In [1]: import numpy as np

In [2]: np.set_printoptions(precision=2, suppress=True, linewidth=200, legacy="1.25")

In [3]: F = np.array([[1.0, 0.0, 0.0, 0.0],
   ...:     [0.0, 0.67, 0.0, 0.33],
   ...:     [0.0, 0.33, 0.67, 0.0],
   ...:     [0.0, 0.0, 0.0, 1.0]])

In [4]: F
Out[4]: 
array([[1.  , 0.  , 0.  , 0.  ],
       [0.  , 0.67, 0.  , 0.33],
       [0.  , 0.33, 0.67, 0.  ],
       [0.  , 0.  , 0.  , 1.  ]])

In [5]: f = np.array([-4, 2, -3])

In [6]: np.array([np.convolve(row, f, "same") for row in F])
Out[6]: 
array([[ 2.  , -3.  ,  0.  ,  0.  ],
       [-2.68,  1.34, -3.33,  0.66],
       [-1.32, -2.02,  0.35, -2.01],
       [ 0.  ,  0.  , -4.  ,  2.  ]])

In [7]: np.convolve(F[0], f)
Out[7]: array([-4.,  2., -3.,  0.,  0.,  0.])

In [8]: np.correlate(F[0], F[3], "full")
Out[8]: array([1., 0., 0., 0., 0., 0., 0.])

In [9]: mat = np.array([[-4, -3, 0, -2, -4], [-8, -6, 0, -4, -8], [0, 0, 0, 0, 0]])

In [10]: mat
Out[10]: 
array([[-4, -3,  0, -2, -4],
       [-8, -6,  0, -4, -8],
       [ 0,  0,  0,  0,  0]])

In [11]: np.allclose(mat[:-1].T @ np.linalg.lstsq(mat[:-1].T, mat[-1])[0], mat[-1])
Out[11]: True

In [12]: mat @ np.linalg.pinv(mat) @ mat
Out[12]: 
array([[-4., -3.,  0., -2., -4.],
       [-8., -6.,  0., -4., -8.],
       [ 0.,  0.,  0.,  0.,  0.]])

In [13]: W1 = np.array([[2, 1, 2, 1, 0],
    ...:     [2, 2, 1, 1, 2],
    ...:     [1, 2, 2, 2, 2],
    ...:     [0, 0, 0, 1, 1],
    ...:     [0, 2, 0, 2, 2]])

In [14]: b = np.array([-2, -2, -1, 1, 2])

In [15]: act = np.maximum(mat @ W1 + b, 0)

In [16]: (act > 0).mean(axis=0)
Out[16]: array([0.  , 0.  , 0.  , 0.33, 0.33])

In [17]: act
Out[17]: 
array([[0, 0, 0, 0, 0],
       [0, 0, 0, 0, 0],
       [0, 0, 0, 1, 2]])

In [18]: Z = np.array([[-1, 3], [1, 1], [-3, -3], [1, 0], [2, 3]])

In [19]: act @ Z
Out[19]: 
array([[0, 0],
       [0, 0],
       [5, 6]])

In [20]: np.linalg.matrix_power(F, 4)
Out[20]: 
array([[1. , 0. , 0. , 0. ],
       [0. , 0.2, 0. , 0.8],
       [0. , 0.4, 0.2, 0.4],
       [0. , 0. , 0. , 1. ]])

In [21]: np.trace(F)
Out[21]: 3.34

In [22]: np.round(np.linalg.det(F), 2)
Out[22]: 0.45

In [23]: F @ F
Out[23]: 
array([[1.  , 0.  , 0.  , 0.  ],
       [0.  , 0.45, 0.  , 0.55],
       [0.  , 0.44, 0.45, 0.11],
       [0.  , 0.  , 0.  , 1.  ]])

In [24]: np.allclose(F, F.T)
Out[24]: False

In [25]: F.inv()
AttributeError: 'numpy.ndarray' object has no attribute 'inv'


In [26]: np.allclose(F @ F.T, F.T @ F)
Out[26]: False

In [27]: mat.sum(axis=0)
Out[27]: array([-12,  -9,   0,  -6, -12])

In [28]: np.abs(mat).max()
Out[28]: 8

In [29]: np.linalg.rank(mat)
AttributeError: module 'numpy.linalg' has no attribute 'rank'


In [30]: np.linalg.matrix_rank(mat)
Out[30]: 1

In [31]: t3 = np.stack([mat, -1 * mat, mat[::-1]])

In [32]: t3.shape
Out[32]: (3, 3, 5)

In [33]: out = np.array([[3, -3, 0], [-1, -3, -3], [-2, 2, 1]])

In [34]: M = np.tril(out)

In [35]: M
Out[35]: 
array([[ 3,  0,  0],
       [-1, -3,  0],
       [-2,  2,  1]])

In [36]: out = M / np.sqrt((M ** 2).mean(axis=1, keepdims=True))

In [37]: np.linalg.matrix_rank(M - M.mean(axis=1, keepdims=True))
Out[37]: 2

In [38]: M - M.mean(axis=1, keepdims=True)
Out[38]: 
array([[ 2.  , -1.  , -1.  ],
       [ 0.33, -1.67,  1.33],
       [-2.33,  1.67,  0.67]])

In [39]: f = np.array([2, 2, 2])

In [40]: out = M + np.outer(f, np.eye(3)[2])

In [41]: out
Out[41]: 
array([[ 3.,  0.,  2.],
       [-1., -3.,  2.],
       [-2.,  2.,  3.]])

In [42]: np.linalg.matrix_rank(np.linalg.inv(out) - np.linalg.inv(M), tol=1e-8)
Out[42]: 1

In [43]: np.linalg.matrix_rank(out - M)
Out[43]: 1

In [44]: def softmax(z):
    ...:     e = np.exp(z - z.max(axis=-1, keepdims=True))
    ...:     return e / e.sum(axis=-1, keepdims=True)
    ...: 

In [45]: softmax(M).sum(axis=1)
Out[45]: array([1., 1., 1.])

In [46]: S = M @ M.T / np.sqrt(3)

In [47]: np.round(softmax(S), 2) + 0
Out[47]: 
array([[1., 0., 0.],
       [0., 1., 0.],
       [0., 0., 1.]])

In [48]: np.round(softmax(S + np.triu(np.full(S.shape, -np.inf), 1)), 2) + 0
Out[48]: 
array([[1., 0., 0.],
       [0., 1., 0.],
       [0., 0., 1.]])

In [49]: f, v = M[1], M[0]

In [50]: f @ v
Out[50]: -3

In [51]: pr = (f @ v) / (f @ f) * f

In [52]: round(np.linalg.norm(f + v) ** 2 + np.linalg.norm(f - v) ** 2, 2)
Out[52]: 38.0

In [53]: np.round((v - pr) @ f, 2)
Out[53]: -0.0

In [54]: out = np.array([[-4, 3, -5, -3], [5, 2, -2, 2], [5, 3, 3, -4], [-4, 4, -4, -5]])

In [55]: Z = np.array([[0]])

In [56]: arr = np.block([[out, np.zeros((4, 1))], [np.zeros((1, 4)), Z]])

In [57]: arr
Out[57]: 
array([[-4.,  3., -5., -3.,  0.],
       [ 5.,  2., -2.,  2.,  0.],
       [ 5.,  3.,  3., -4.,  0.],
       [-4.,  4., -4., -5.,  0.],
       [ 0.,  0.,  0.,  0.,  0.]])

In [58]: arr @ arr
Out[58]: 
array([[ 18., -33.,  11.,  53.,   0.],
       [-28.,  21., -43., -13.,   0.],
       [ 26.,  14.,  -6.,  -1.,   0.],
       [ 36., -36.,  20.,  61.,   0.],
       [  0.,   0.,   0.,   0.,   0.]])

In [59]: np.round(np.linalg.det(arr), 2)
Out[59]: 0.0

In [60]: np.sort(np.linalg.eigvals(arr).real)
Out[60]: array([-10.37,   0.  ,   0.26,   3.06,   3.06])

In [61]: (np.linalg.matrix_power((arr != 0) + (arr.T != 0) + np.eye(5), 5) > 0).astype(int)
Out[61]: 
array([[1, 1, 1, 1, 0],
       [1, 1, 1, 1, 0],
       [1, 1, 1, 1, 0],
       [1, 1, 1, 1, 0],
       [0, 0, 0, 0, 1]])

In [62]: (arr != 0).astype(int)
Out[62]: 
array([[1, 1, 1, 1, 0],
       [1, 1, 1, 1, 0],
       [1, 1, 1, 1, 0],
       [1, 1, 1, 1, 0],
       [0, 0, 0, 0, 0]])

In [63]: r = np.linalg.matrix_rank(arr)

In [64]: r
Out[64]: 4

In [65]: null = np.linalg.svd(arr)[2][r:].T

In [66]: [int(np.linalg.matrix_rank(arr[:i])) for i in range(1, len(arr) + 1)]
Out[66]: [1, 2, 3, 4, 4]

In [67]: np.linalg.matrix_rank(arr.T @ arr), np.linalg.matrix_rank(arr @ arr.T)
Out[67]: (4, 4)

In [68]: null @ null.T
Out[68]: 
array([[0., 0., 0., 0., 0.],
       [0., 0., 0., 0., 0.],
       [0., 0., 0., 0., 0.],
       [0., 0., 0., 0., 0.],
       [0., 0., 0., 0., 1.]])

In [69]: np.round(np.einsum("ij,ji->", F, F), 2)
Out[69]: 2.9

In [70]: np.kron(np.eye(2, dtype=int), F)
Out[70]: 
array([[1.  , 0.  , 0.  , 0.  , 0.  , 0.  , 0.  , 0.  ],
       [0.  , 0.67, 0.  , 0.33, 0.  , 0.  , 0.  , 0.  ],
       [0.  , 0.33, 0.67, 0.  , 0.  , 0.  , 0.  , 0.  ],
       [0.  , 0.  , 0.  , 1.  , 0.  , 0.  , 0.  , 0.  ],
       [0.  , 0.  , 0.  , 0.  , 1.  , 0.  , 0.  , 0.  ],
       [0.  , 0.  , 0.  , 0.  , 0.  , 0.67, 0.  , 0.33],
       [0.  , 0.  , 0.  , 0.  , 0.  , 0.33, 0.67, 0.  ],
       [0.  , 0.  , 0.  , 0.  , 0.  , 0.  , 0.  , 1.  ]])

In [71]: np.round(np.linalg.det(2 * F), 2), round(np.linalg.det(F), 2)
Out[71]: (7.18, 0.45)

In [72]: np.poly(F)
Out[72]: array([ 1.  , -3.34,  4.13, -2.24,  0.45])

In [73]: np.round(np.linalg.det(F.T), 2)
Out[73]: 0.45

In [74]: arr.shape
Out[74]: (5, 5)

In [75]: np.abs(arr).max()
Out[75]: 5.0

In [76]: np.count_nonzero(arr)
Out[76]: 16

In [77]: arr.sum(axis=1)
Out[77]: array([-9.,  7.,  7., -9.,  0.])

In [78]: left, s, Vh = np.linalg.svd(arr)

In [79]: np.argmax(s[:-1] / (s[1:] + 1e-6)) + 1
Out[79]: 4

In [80]: s
Out[80]: array([11.6 ,  8.09,  5.29,  0.14,  0.  ])

In [81]: out = left[:, :4] @ np.diag(s[:4]) @ Vh[:4]

In [82]: round(float(np.linalg.norm(arr - out, 2)), 2), s[4]
Out[82]: (0.0, 0.0)

In [83]: np.round(np.linalg.norm(arr - out) / np.linalg.norm(arr), 2)
Out[83]: 0.0

In [84]: rng = np.random.default_rng(89239)

In [85]: X = np.eye(5, dtype=int)[rng.permutation(5)] * np.array([2, 1, 2, 0, 1])

In [86]: X
Out[86]: 
array([[2, 0, 0, 0, 0],
       [0, 0, 0, 0, 1],
       [0, 1, 0, 0, 0],
       [0, 0, 2, 0, 0],
       [0, 0, 0, 0, 0]])

In [87]: left, s, Vh = np.linalg.svd(X)

In [88]: vecs = Vh[:(s > 1e-8).sum()]

In [89]: x = X[4] + 5 * X[2] + rng.integers(2) * np.eye(5)[3]

In [90]: x
Out[90]: array([0., 5., 0., 1., 0.])

In [91]: round(np.linalg.norm(x - vecs.T @ vecs @ x), 2)
Out[91]: 1.0

In [92]: np.diag(vecs.T @ vecs)
Out[92]: array([1., 1., 1., 0., 1.])

In [93]: r = np.linalg.matrix_rank(X)

In [94]: r
Out[94]: 4

In [95]: null = np.linalg.svd(X)[2][r:].T

In [96]: null.shape
Out[96]: (5, 1)

In [97]: X @ null
Out[97]: 
array([[0.],
       [0.],
       [0.],
       [0.],
       [0.]])

In [98]: [int(np.linalg.matrix_rank(np.delete(X, i, axis=0))) for i in range(5)]
Out[98]: [3, 3, 3, 3, 4]

In [99]: np.allclose(X @ null, 0)
Out[99]: True

In [100]: [int(np.linalg.matrix_rank(X[:, :j + 1])) for j in range(5)]
Out[100]: [1, 2, 3, 3, 4]

In [101]: np.flatnonzero(np.linalg.matrix_power((X != 0) + (X.T != 0) + np.eye(5), 5)[4])
Out[101]: array([1, 2, 3, 4])

In [102]: (X != 0).astype(int)
Out[102]: 
array([[1, 0, 0, 0, 0],
       [0, 0, 0, 0, 1],
       [0, 1, 0, 0, 0],
       [0, 0, 1, 0, 0],
       [0, 0, 0, 0, 0]])

In [103]: np.argsort(-np.linalg.norm(X, axis=0).round(6), kind="stable")[:3]
Out[103]: array([0, 2, 1])

In [104]: [round(float(x), 2) for x in np.linalg.svd(X, compute_uv=False)[:3]]
Out[104]: [2.0, 2.0, 1.0]

In [105]: z = rng.permutation(5)

In [106]: z
Out[106]: array([4, 1, 2, 0, 3])

In [107]: out = X[z][:, z]

In [108]: np.sort(np.abs(np.linalg.eigvals(out)))
Out[108]: array([0., 0., 0., 0., 2.])

In [109]: out
Out[109]: 
array([[0, 0, 0, 0, 0],
       [1, 0, 0, 0, 0],
       [0, 1, 0, 0, 0],
       [0, 0, 0, 2, 0],
       [0, 0, 2, 0, 0]])

In [110]: np.trace(out)
Out[110]: 2

In [111]: m1 = np.loadtxt("run6.csv", delimiter=",")

In [112]: m1
Out[112]: 
array([[ 0.35, -4.73,  6.84, -9.29, -0.25],
       [ 0.48, -1.97,  3.41, -9.79, -1.73],
       [-3.89,  4.4 ,  2.11,  0.03, -3.12],
       [-5.94,  3.6 , -7.58,  6.76, -7.81]])

In [113]: f = np.array([4, 1])

In [114]: np.cross(m1[2, :3], m1[0, :3])
Out[114]: array([40.08, 27.35, 16.86])
